$ ipython --no-banner

In [1]: import numpy as np

In [2]: import numpy.linalg as la

In [3]: np.set_printoptions(precision=1, suppress=True, linewidth=140)

In [4]: data = np.loadtxt("run12.csv", delimiter=",")

In [5]: print(data.round(1) + 0)
[[ 1.   1.6 -4.4 -0.4  1.2 -1.7 -1.3  3.6 -0.8]
 [ 2.6  3.3  0.7  0.1 -3.4  0.3  0.2 -1.7  1.3]
 [ 1.9  4.8  1.6  0.   1.2 -1.6  2.1  1.5 -5.4]
 [-5.4  3.3 -0.5 -1.2 -2.3  1.2  0.2 -0.3 -0.3]
 [-1.7  1.1 -2.  -0.4  2.7 -0.7  5.4 -2.6  1.3]
 [-0.1  1.1  2.9 -0.7  3.6  0.  -2.2  1.7  5.1]
 [-0.3 -0.6 -1.8  2.4 -0.7  4.7  2.4  4.   1.4]
 [-1.9  2.9  1.2  5.7 -1.4 -0.3 -1.8 -3.9 -0.7]]

In [6]: print(round(la.norm(data), 1))
20.7

In [7]: np.zeros(8, 9)
TypeError: Cannot interpret '9' as a data type


In [8]: print(la.svd(data, compute_uv=False))
[10.   9.   8.1  7.3  6.6  5.9  5.3  4.8]

In [9]: print(data.mean(axis=0))
[-0.5  2.2 -0.3  0.7  0.1  0.2  0.6  0.3  0.2]

In [10]: print(np.round(np.abs(data).max(), 1))
5.7

In [11]: arr = np.loadtxt("test2.csv", delimiter=",")

In [12]: print(arr)
[[6. 1. 1. 1. 1.]
 [1. 6. 1. 1. 1.]
 [1. 1. 6. 1. 1.]
 [1. 1. 1. 6. 1.]
 [1. 1. 1. 1. 6.]]

In [13]: print(round(la.det(arr), 1))
6250.0

In [14]: print(np.allclose(arr, arr.T))
True

In [15]: print(np.trace(arr))
30.0

In [16]: print(np.sort(np.abs(la.eigvals(arr))))
[ 5.  5.  5.  5. 10.]

In [17]: print(la.matrix_power(arr, 3))
[[300. 175. 175. 175. 175.]
 [175. 300. 175. 175. 175.]
 [175. 175. 300. 175. 175.]
 [175. 175. 175. 300. 175.]
 [175. 175. 175. 175. 300.]]

In [18]: print(np.allclose(arr @ arr.T, arr.T @ arr))
True

In [19]: K = np.array([[-1.3, 1.5, 0.3, 0.8, 0.8, 0.8],
    ...:     [-0.7, -0.1, -1.9, -0.6, -0.3, 0.9],
    ...:     [-1.7, -1.3, -0.6, 0.2, 1.0, -0.2],
    ...:     [-1.1, -2.1, -2.0, 0.0, 1.2, -0.8],
    ...:     [-0.4, 0.2, 1.2, -0.2, 0.9, 1.6],
    ...:     [-0.6, 0.5, 0.9, 0.6, -1.7, -0.2],
    ...:     [-0.4, 0.0, -2.3, 1.9, 1.8, -0.2],
    ...:     [-0.7, -1.2, 0.7, 0.7, -2.8, 0.2]])

In [20]: K[:, 2] *= 5

In [21]: print(K)
[[ -1.3   1.5   1.5   0.8   0.8   0.8]
 [ -0.7  -0.1  -9.5  -0.6  -0.3   0.9]
 [ -1.7  -1.3  -3.    0.2   1.   -0.2]
 [ -1.1  -2.1 -10.    0.    1.2  -0.8]
 [ -0.4   0.2   6.   -0.2   0.9   1.6]
 [ -0.6   0.5   4.5   0.6  -1.7  -0.2]
 [ -0.4   0.  -11.5   1.9   1.8  -0.2]
 [ -0.7  -1.2   3.5   0.7  -2.8   0.2]]

In [22]: M2 = K / la.norm(K, axis=1, keepdims=True)

In [23]: G = M2 @ M2.T

In [24]: print(np.argwhere(np.triu(np.abs(G) > 0.95, 1)))
[[1 3]
 [1 6]
 [3 6]]

In [25]: print(G)
[[ 1.  -0.5 -0.3 -0.6  0.7  0.5 -0.4  0.2]
 [-0.5  1.   0.8  1.  -0.9 -0.9  1.  -0.7]
 [-0.3  0.8  1.   0.9 -0.7 -0.8  0.8 -0.6]
 [-0.6  1.   0.9  1.  -0.9 -0.9  1.  -0.7]
 [ 0.7 -0.9 -0.7 -0.9  1.   0.8 -0.9  0.6]
 [ 0.5 -0.9 -0.8 -0.9  0.8  1.  -0.9  0.9]
 [-0.4  1.   0.8  1.  -0.9 -0.9  1.  -0.8]
 [ 0.2 -0.7 -0.6 -0.7  0.6  0.9 -0.8  1. ]]

In [26]: print(la.norm(M2, axis=1))
[1. 1. 1. 1. 1. 1. 1. 1.]

In [27]: t = np.radians(36)

In [28]: R = np.eye(6)

In [29]: R[1, 1] = R[2, 2] = np.cos(t)

In [30]: R[1, 2], R[2, 1] = -np.sin(t), np.sin(t)

In [31]: print(R)
[[ 1.   0.   0.   0.   0.   0. ]
 [ 0.   0.8 -0.6  0.   0.   0. ]
 [ 0.   0.6  0.8  0.   0.   0. ]
 [ 0.   0.   0.   1.   0.   0. ]
 [ 0.   0.   0.   0.   1.   0. ]
 [ 0.   0.   0.   0.   0.   1. ]]

In [32]: M2 = K @ R.T

In [33]: print(la.svd(K, compute_uv=False), la.svd(M2, compute_uv=False))
[20.3  3.9  2.9  2.7  2.2  1.2] [20.3  3.9  2.9  2.7  2.2  1.2]

In [34]: print(np.allclose(K @ K.T, M2 @ M2.T))
True

In [35]: print(M2)
[[-1.3  0.3  2.1  0.8  0.8  0.8]
 [-0.7  5.5 -7.7 -0.6 -0.3  0.9]
 [-1.7  0.7 -3.2  0.2  1.  -0.2]
 [-1.1  4.2 -9.3  0.   1.2 -0.8]
 [-0.4 -3.4  5.  -0.2  0.9  1.6]
 [-0.6 -2.2  3.9  0.6 -1.7 -0.2]
 [-0.4  6.8 -9.3  1.9  1.8 -0.2]
 [-0.7 -3.   2.1  0.7 -2.8  0.2]]

In [36]: x = np.array([2, 0, 2, 3, 2, 3])

In [37]: y = K @ x

In [38]: print(np.round(la.lstsq(K, y)[0], 1) + 0)
[2. 0. 2. 3. 2. 3.]

In [39]: print(np.round(la.pinv(K) @ K, 1) + 0)
[[1. 0. 0. 0. 0. 0.]
 [0. 1. 0. 0. 0. 0.]
 [0. 0. 1. 0. 0. 0.]
 [0. 0. 0. 1. 0. 0.]
 [0. 0. 0. 0. 1. 0.]
 [0. 0. 0. 0. 0. 1.]]

In [40]: print(np.round(la.solve(K.T @ K, K.T @ y), 1) + 0)
[2. 0. 2. 3. 2. 3.]

In [41]: rng = np.random.default_rng(351)

In [42]: y = y + 0.1 * rng.normal(size=8)

In [43]: print(y)
[  6.8 -20.1  -7.4 -22.1  17.    5.6 -15.2   2.7]

In [44]: coef, *_ = la.lstsq(K, y)

In [45]: print([round(float(la.norm(la.solve(K.T @ K + lam * np.eye(6), K.T @ y))), 2) for lam in (0, 1, 10, 100)])
[5.37, 4.08, 2.52, 1.54]

In [46]: print(coef.round())
[2. 0. 2. 3. 2. 3.]

In [47]: proj = K @ la.solve(K.T @ K, K.T)

In [48]: print(np.diag(proj))
[0.7 1.  0.6 0.6 0.9 0.5 1.  0.9]

In [49]: print(np.round(la.eigvalsh(proj), 1) + 0)
[0. 0. 1. 1. 1. 1. 1. 1.]

In [50]: print(la.matrix_rank(np.eye(8) - proj))
2
